$ ipython --no-banner

In [1]: import numpy as np

In [2]: import numpy.linalg as la

In [3]: np.set_printoptions(precision=3, suppress=True, linewidth=100)

In [4]: def rd(a):
   ...:     return np.round(a, 3) + 0
   ...: 

In [5]: feats = np.array([[1, 0, 0], [0, 0, 1], [0, 1, 0]])

In [6]: W = np.array([[-1, 2, -2, 3], [2, 0, 1, 1], [3, 0, 0, -3]])

In [7]: b = np.array([3, 9, 3, 3])

In [8]: act = np.maximum(feats @ W + b, 0)

In [9]: print(act)
[[ 2 11  1  6]
 [ 6  9  3  0]
 [ 5  9  4  4]]

In [10]: basis = np.array([[1, 2, 1], [-2, 2, 1], [1, -1, 2], [1, 0, -2]])

In [11]: print(W @ basis)
[[-4  4 -9]
 [ 4  3  2]
 [ 0  6  9]]

In [12]: print((act @ basis).round(6).argmax(axis=1))
[1 1 1]

In [13]: print(act @ basis)
[[-13  25   3]
 [ -9  27  21]
 [ -5  24  14]]

In [14]: X = np.loadtxt("case14.csv", delimiter=",")

In [15]: print(X)
[[  8.  14. -21.  12.]
 [ -7.  -4.   6.  -5.]
 [ 14.   2.  -3.   6.]
 [ -9.   6.  -9.   1.]]

In [16]: gram = X.T @ X

In [17]: print(la.matrix_rank(gram))
2

In [18]: print(np.allclose(gram, gram.T))
True

In [19]: J = np.array([[-6, 8, -1], [8, -6, 8], [-1, 8, -6]])

In [20]: print(J @ J)
[[ 101 -104   76]
 [-104  164 -104]
 [  76 -104  101]]

In [21]: print((J - J.T) / 2)
[[0. 0. 0.]
 [0. 0. 0.]
 [0. 0. 0.]]

In [22]: print(rd(np.abs(la.eigvals(J)).max()))
17.825

In [23]: print(rd(np.sort(np.abs(la.eigvals(J)))))
[ 4.825  5.    17.825]

In [24]: assert J == J.T
ValueError: The truth value of an array with more than one element is ambiguous. Use a.any() or a.all()


In [25]: print(np.allclose(J @ J.T, J.T @ J))
True

In [26]: K = np.load("sample14.npy")

In [27]: print(rd(K))
[[ 0.943  0.286  0.171]
 [ 0.286 -0.429 -0.857]
 [ 0.171 -0.857  0.486]]

In [28]: # keeps lengths

In [29]: print(rd(K - K[0]))
[[ 0.     0.     0.   ]
 [-0.657 -0.714 -1.029]
 [-0.771 -1.143  0.314]]

In [30]: print(rd(la.norm(K)))
1.732

In [31]: print(la.matrix_rank(K))
3

In [32]: print(K.shape)
(3, 3)

In [33]: print(np.count_nonzero(K))
9

In [34]: vals, evecs = la.eigh(K)

In [35]: x = np.array([-2, -2, 0])

In [36]: print(rd(la.eigvalsh(K[1:, 1:])))
[-0.943  1.   ]

In [37]: print(rd(x @ K @ x / (x @ x)), rd(vals[0]), vals[-1])
0.543 -1.0 1.0

In [38]: print(rd(evecs * np.abs(vals) @ evecs.T))
[[1. 0. 0.]
 [0. 1. 0.]
 [0. 0. 1.]]

In [39]: print(rd(x @ K @ x))
4.343

In [40]: other = K / np.sqrt((K ** 2).mean(axis=1, keepdims=True))

In [41]: print(rd(other[2]))
[ 0.297 -1.485  0.841]

In [42]: print(la.matrix_rank(other) == la.matrix_rank(K))
True

In [43]: print(la.matrix_rank(K - K.mean(axis=1, keepdims=True)))
2

In [44]: print(np.allclose(K @ K.T, K.T @ K))
True

In [45]: print(rd(la.det(K)))
-1.0

In [46]: print(rd(np.sort(np.abs(la.eigvals(K)))))
[1. 1. 1.]

In [47]: print(np.trace(K))
1.0

In [48]: la.determinant(K)
AttributeError: module 'numpy.linalg' has no attribute 'determinant'


In [49]: print(rd(K @ K))
[[1. 0. 0.]
 [0. 1. 0.]
 [0. 0. 1.]]

In [50]: print((K - K.T) / 2)
[[0. 0. 0.]
 [0. 0. 0.]
 [0. 0. 0.]]
